$ ipython --no-banner

In [1]: import numpy as np

In [2]: import numpy.linalg as la

In [3]: np.set_printoptions(precision=2, suppress=True, linewidth=200)

In [4]: F = np.loadtxt("a.csv", delimiter=",")

In [5]: print(F)
[[-0.3  0.7  0.9  0.1]
 [-0.9  1.1 -0.3 -0.3]
 [-1.2 -2.1  1.1  0.2]
 [ 2.  32.  -6.  22. ]
 [ 0.3  0.2  0.2  0.8]
 [ 0.4 -1.5  0.1 -1.8]
 [ 1.4 -0.4 -0.1  1.2]
 [-1.2  0.4  0.4 -0.3]
 [-1.3  2.3 -0.1 -0.9]
 [ 1.6  1.3 -0.9  0. ]
 [-0.4  0.6 -0.3 -1.2]
 [-0.4 -0.5 -0.4 -2.2]
 [ 0.5  0.4  0.4 -1.3]
 [ 0.1 -0.6 -0.9  0.8]
 [-0.1  0.7 -2.1 -0.5]
 [-0.2  0.8 -1.7 -0.1]
 [ 0.4  0.7  0.9 -1.4]
 [ 0.3  0.3  0.9  0.2]
 [-1.4  0.4 -0.8  0.1]
 [ 1.4 -0.4 -0.3 -0.4]
 [ 0.7 -0.2 -0.4 -0.4]
 [-0.2 -1.8 -0.5  1.3]
 [ 0.1  0.4 -0.8  1.4]
 [-0.7  0.7 -1.5  1.1]
 [ 1.1  0.6  0.9  0. ]
 [ 0.8  0.1 -1.  -0.2]
 [ 1.1  0.1 -0.2 -0.4]
 [ 0.  -1.3  0.4 -0.2]]

In [6]: # row 3 dominates

In [7]: Xs = (F - F.mean(axis=0)) / F.std(axis=0)

In [8]: print(Xs.std(axis=0))
[1. 1. 1. 1.]

In [9]: print(np.argwhere(np.abs(Xs) > 2))
[[3 0]
 [3 1]
 [3 2]
 [3 3]]

In [10]: b = la.lstsq(np.delete(Xs, 1, axis=1), Xs[:, 1])[0]

In [11]: print(b.round(2) + 0)
[ 0.   -0.1   0.88]

In [12]: print(np.abs(b).argmax())
2

In [13]: vec = np.array([5, 7, 1, 8])

In [14]: target = F @ vec

In [15]: print(la.solve(F.T @ F, F.T @ target))
[5. 7. 1. 8.]

In [16]: print(np.round(la.pinv(F) @ F, 2) + 0)
[[1. 0. 0. 0.]
 [0. 1. 0. 0.]
 [0. 0. 1. 0.]
 [0. 0. 0. 1.]]

In [17]: print(la.lstsq(F, target)[0])
[5. 7. 1. 8.]

In [18]: rng = np.random.default_rng(3009)

In [19]: target = target + 0.02 * rng.normal(size=28)

In [20]: print(target)
[  5.12   0.49 -18.   403.99   9.51 -22.78  13.71  -5.18   2.33  16.19  -7.72 -23.5   -4.71   1.82  -1.71   2.11  -3.39   6.09  -4.2    0.73  -1.52  -3.7   13.69   8.72  10.6    2.11   2.8  -10.3 ]

In [21]: b, *_ = la.lstsq(F, target)

In [22]: print(np.round(F.T @ (target - F @ b), 2) + 0)
[0. 0. 0. 0.]

In [23]: print([round(float(la.norm(la.solve(F.T @ F + lam * np.eye(4), F.T @ target))), 2) for lam in (0, 1, 10, 100)])
[11.79, 11.65, 10.93, 9.69]

In [24]: print(round(float(la.norm(target - F @ b)), 2))
0.08

In [25]: print(b)
[5. 7. 1. 8.]

In [26]: O, _ = la.qr(np.array([[1.0, -1.0, 1.0], [-0.5, 1.1, -1.4], [0.7, 0.0, 0.3]]))

In [27]: W0 = O[:, :3]

In [28]: print(W0)
[[-0.76  0.12 -0.64]
 [ 0.38 -0.72 -0.58]
 [-0.53 -0.68  0.5 ]]

In [29]: # columns are unit length and at right angles

In [30]: idx = rng.permutation(3)

In [31]: print(idx)
[0 1 2]

In [32]: out = W0[idx][:, idx]

In [33]: print(round(np.trace(out), 2))
-0.98

In [34]: print(round(la.det(out), 2), np.round(la.det(W0[idx]), 2))
1.0 1.0

In [35]: print(np.sort(np.abs(la.eigvals(out))))
[1. 1. 1.]

In [36]: vec = np.array([-1, -2, -1])

In [37]: print(3 - la.matrix_rank(W0 - np.eye(3), tol=1e-8))
1

In [38]: print(la.inv(W0))
[[-0.76  0.38 -0.53]
 [ 0.12 -0.72 -0.68]
 [-0.64 -0.58  0.5 ]]

In [39]: print(W0.T @ (W0 @ vec))
[-1. -2. -1.]

In [40]: print(np.sort(np.abs(np.degrees(np.angle(la.eigvals(W0))))))
[  0.   171.39 171.39]

In [41]: out = la.inv(W0)

In [42]: print(round(float(la.cond(W0)), 2))
1.0

In [43]: print(out)
[[-0.76  0.38 -0.53]
 [ 0.12 -0.72 -0.68]
 [-0.64 -0.58  0.5 ]]

In [44]: print(la.det(W0) * out)
[[-0.76  0.38 -0.53]
 [ 0.12 -0.72 -0.68]
 [-0.64 -0.58  0.5 ]]

In [45]: print(la.inv(out))
[[-0.76  0.12 -0.64]
 [ 0.38 -0.72 -0.58]
 [-0.53 -0.68  0.5 ]]

In [46]: print(round(la.det(W0) * la.det(out), 2))
1.0

In [47]: blk = np.stack([W0, 4 * W0, W0[::-1]])

In [48]: print((blk @ W0.T).shape)
(3, 3, 3)

In [49]: print(blk.sum(axis=0))
[[-4.32 -0.09 -2.71]
 [ 2.27 -4.31 -3.5 ]
 [-3.41 -3.3   1.86]]

In [50]: print(la.matrix_rank(blk))
[3 3 3]

In [51]: print(la.matrix_rank(blk.reshape(3, -1)))
2

In [52]: W0[3]
IndexError: index 3 is out of bounds for axis 0 with size 3


In [53]: print(np.count_nonzero(W0))
9

In [54]: print(round(la.norm(W0), 2))
1.73

In [55]: print(la.svd(W0, compute_uv=False))
[1. 1. 1.]

In [56]: feats = np.load("data.npy")

In [57]: print(feats)
[[-2.  1.  1.  2.]
 [ 1. -2.  1.  2.]
 [ 1.  1. -2.  2.]
 [ 2.  2.  2.  1.]]

In [58]: # symmetric, so the eigenvalues are real

In [59]: ev, vecs = la.eig(feats)

In [60]: print(ev)
[-3.  4. -3. -3.]

In [61]: print(np.sort(la.eigvals(feats @ feats)))
[ 9.  9.  9. 16.]

In [62]: print(np.round(feats @ vecs[:, 0] - ev[0] * vecs[:, 0], 2) + 0)
[0. 0. 0. 0.]

In [63]: r0 = np.array([5, 7, 0, 5])

In [64]: out = feats + np.outer(r0, np.eye(4)[1])

In [65]: print(la.matrix_rank(la.inv(out) - la.inv(feats), tol=1e-8))
1

In [66]: print(la.matrix_rank(out - feats))
1

In [67]: mat = np.loadtxt("out19.csv", delimiter=",")

In [68]: print(mat)
[[ 0.94  0.22 -0.07]
 [ 0.22  0.14  0.27]
 [-0.07  0.27  0.92]]

In [69]: # null space of dimension 1

In [70]: idx = rng.permutation(3)

In [71]: print(idx)
[0 1 2]

In [72]: out = mat[idx][:, idx]

In [73]: print(out)
[[ 0.94  0.22 -0.07]
 [ 0.22  0.14  0.27]
 [-0.07  0.27  0.92]]

In [74]: print(np.allclose(out, mat))
True

In [75]: print(np.round(np.sort(np.abs(la.eigvals(out))), 2) + 0)
[0. 1. 1.]
